% python3 -q
>>> import numpy as np
>>> import numpy.linalg as la
>>> np.set_printoptions(precision=2, suppress=True, linewidth=140, floatmode="fixed")
>>> tidy = lambda a: np.round(a, 2) + 0
>>> K = np.load("a.npy")
>>> print(K)
[[4.00 1.00 1.00 1.00 1.00]
 [1.00 4.00 1.00 1.00 1.00]
 [1.00 1.00 4.00 1.00 1.00]
 [1.00 1.00 1.00 4.00 1.00]
 [1.00 1.00 1.00 1.00 4.00]]
>>> vals, evecs = la.eigh(K)
>>> print(tidy(la.eigvalsh(K @ K)))
[ 9.00  9.00  9.00  9.00 64.00]
>>> print(vals)
[3.00 3.00 3.00 3.00 8.00]
>>> M = np.load("case5.npy")
>>> print(M)
[[ 4 -2  6 -4 -2 -6 -2  6  0]
 [-2  1 -3  2  1  3  1 -3  0]
 [ 6 -3  9 -6 -3 -9 -3  9  0]
 [-4  2 -6  4  2  6  2 -6  0]
 [-2  1 -3  2  1  3  1 -3  0]
 [-6  3 -9  6  3  9  3 -9  0]
 [-2  1 -3  2  1  3  1 -3  0]
 [ 6 -3  9 -6 -3 -9 -3  9  0]
 [ 0  0  0  0  0  0  0  0  0]]
>>> # 2 blocks once reordered
>>> Uu, sigma, VT = la.svd(M)
>>> print(tidy(sigma))
[38.00  0.00  0.00  0.00  0.00  0.00  0.00  0.00  0.00]
>>> print(np.argmax(sigma[:-1] / (sigma[1:] + 1e-6)) + 1)
1
>>> A2 = Uu[:, :1] @ np.diag(sigma[:1]) @ VT[:1]
>>> print(la.matrix_rank(A2))
1
>>> print(tidy(np.abs(M - A2).max()))
0.0
>>> rk = la.matrix_rank(M)
>>> print(rk)
1
>>> null = la.svd(M)[2][rk:].T
>>> print([int(la.matrix_rank(M[:, :j + 1])) for j in range(9)])
[1, 1, 1, 1, 1, 1, 1, 1, 1]
>>> print(null.shape)
(9, 8)
>>> print(tidy(null @ null.T))
[[ 0.89  0.05 -0.16  0.11  0.05  0.16  0.05 -0.16  0.00]
 [ 0.05  0.97  0.08 -0.05 -0.03 -0.08 -0.03  0.08  0.00]
 [-0.16  0.08  0.76  0.16  0.08  0.24  0.08 -0.24  0.00]
 [ 0.11 -0.05  0.16  0.89 -0.05 -0.16 -0.05  0.16  0.00]
 [ 0.05 -0.03  0.08 -0.05  0.97 -0.08 -0.03  0.08  0.00]
 [ 0.16 -0.08  0.24 -0.16 -0.08  0.76 -0.08  0.24  0.00]
 [ 0.05 -0.03  0.08 -0.05 -0.03 -0.08  0.97  0.08  0.00]
 [-0.16  0.08 -0.24  0.16  0.08  0.24  0.08  0.76  0.00]
 [ 0.00  0.00  0.00  0.00  0.00  0.00  0.00  0.00  1.00]]
>>> print(np.allclose(M @ null, 0))
True
>>> print(la.matrix_rank(M.T @ M), la.matrix_rank(M @ M.T))
1 1
>>> print([int(la.matrix_rank(M[:i])) for i in range(1, len(M) + 1)])
[1, 1, 1, 1, 1, 1, 1, 1, 1]
>>> print([int(la.matrix_rank(np.delete(M, i, axis=0))) for i in range(9)])
[1, 1, 1, 1, 1, 1, 1, 1, 1]
